>>> import numpy as np
>>> import numpy.linalg as la
>>> np.set_printoptions(precision=3, suppress=True, linewidth=120, legacy="1.25")
>>> def tidy(a):
...     return np.round(a, 3) + 0
... 
>>> feats = np.array([[0, 0, 0, 0], [0, 0, 0, 2], [0, 0, 1, 0], [0, 0, 0, 0]])
>>> # 3 blocks once reordered
>>> print(np.unique(feats.round(6), axis=0).shape)
(3, 4)
>>> print(la.lstsq(feats[:-1].T, feats[-1])[2])
2
>>> print(np.allclose(feats[:-1].T @ la.lstsq(feats[:-1].T, feats[-1])[0], feats[-1]))
True
>>> rng = np.random.default_rng(8020)
>>> lab = rng.permutation(4)
>>> print(lab)
[2 1 3 0]
>>> B = feats[lab][:, lab]
>>> print(tidy(la.det(B)), tidy(la.det(feats[lab])))
0.0 0.0
>>> print(B)
[[1 0 0 0]
 [0 0 2 0]
 [0 0 0 0]
 [0 0 0 0]]
>>> print(np.trace(B))
1
>>> print(np.allclose(B, feats))
False
>>> print(tidy(np.sort(np.abs(la.eigvals(B)))))
[0. 0. 0. 1.]
>>> print([round(float(x), 3) for x in la.svd(feats, compute_uv=False)[:3]])
[2.0, 1.0, 0.0]
>>> print(np.argsort(-la.norm(feats, axis=0).round(6), kind="stable")[:3])
[3 2 0]
>>> print(la.matrix_rank(feats, rtol=0.1))
2
>>> print(tidy(la.norm(feats, 2) / la.norm(feats)))
0.894
>>> print(np.einsum("ij,ji->", feats, feats))
1
>>> print(np.poly(feats))
[ 1. -1.  0.  0.  0.]
>>> print(tidy(la.det(2 * feats)), tidy(la.det(feats)))
0.0 0.0
>>> print(tidy(la.eigvals(feats)))
[0. 0. 1. 0.]
>>> print(la.matrix_power(feats, 4))
[[0 0 0 0]
 [0 0 0 0]
 [0 0 1 0]
 [0 0 0 0]]
>>> print(feats @ feats)
[[0 0 0 0]
 [0 0 0 0]
 [0 0 1 0]
 [0 0 0 0]]
>>> mat = np.load("arr.npy")
>>> print(mat)
[[-0.4 -0.6 -0.2  0.2 -0.2]
 [ 1.4 -0.7  2.4 -1.8 -1. ]
 [-0.4  1.6 -0.9 -1.8 -0.4]
 [ 1.   0.5  0.  -1.   0.5]
 [-0.8  1.2 -1.8 -0.6  1.4]
 [ 0.9 -1.4  0.6 -2.3 -1.3]
 [-1.5 -1.5 -0.3  0.8  1.1]]
>>> print(la.matrix_rank(feats - feats[0, 0] * np.eye(4)))
2
>>> print([int(la.matrix_rank(la.matrix_power(feats, p))) for p in range(1, 5)])
[2, 1, 1, 1]
>>> print(feats @ feats)
[[0 0 0 0]
 [0 0 0 0]
 [0 0 1 0]
 [0 0 0 0]]
>>> m1 = np.loadtxt("case19.csv", delimiter=",")
>>> print(m1)
[[ 0.5    1.7   -1.1    1.5    0.9  ]
 [-0.5   -0.7    0.7    0.7   -0.4  ]
 [ 0.4    0.5   -0.2    0.7    1.4  ]
 [-0.984 -0.569  0.612  1.196 -0.329]
 [ 1.6    0.9    0.3    0.8    0.   ]
 [-0.2   -0.6    0.4   -1.2    0.2  ]]
>>> B = np.c_[m1[:, :2] @ np.array([[-1, 2], [3, 2]]), np.array([-1, 2, -1, -1, -2, 2])]
>>> print(tidy(B))
[[ 4.6    4.4   -1.   ]
 [-1.6   -2.4    2.   ]
 [ 1.1    1.8   -1.   ]
 [-0.723 -3.106 -1.   ]
 [ 1.1    5.    -2.   ]
 [-1.6   -1.6    2.   ]]
>>> print(la.matrix_rank(np.c_[m1, B]))
6
>>> print(tidy(la.norm(la.qr(m1)[0].T @ B, axis=0) ** 2 / ((B ** 2).sum(axis=0) + 1e-12)))
[1.    1.    0.588]
>>> print(tidy(la.lstsq(m1, B[:, 0])[0]))
[-1.  3.  0.  0.  0.]
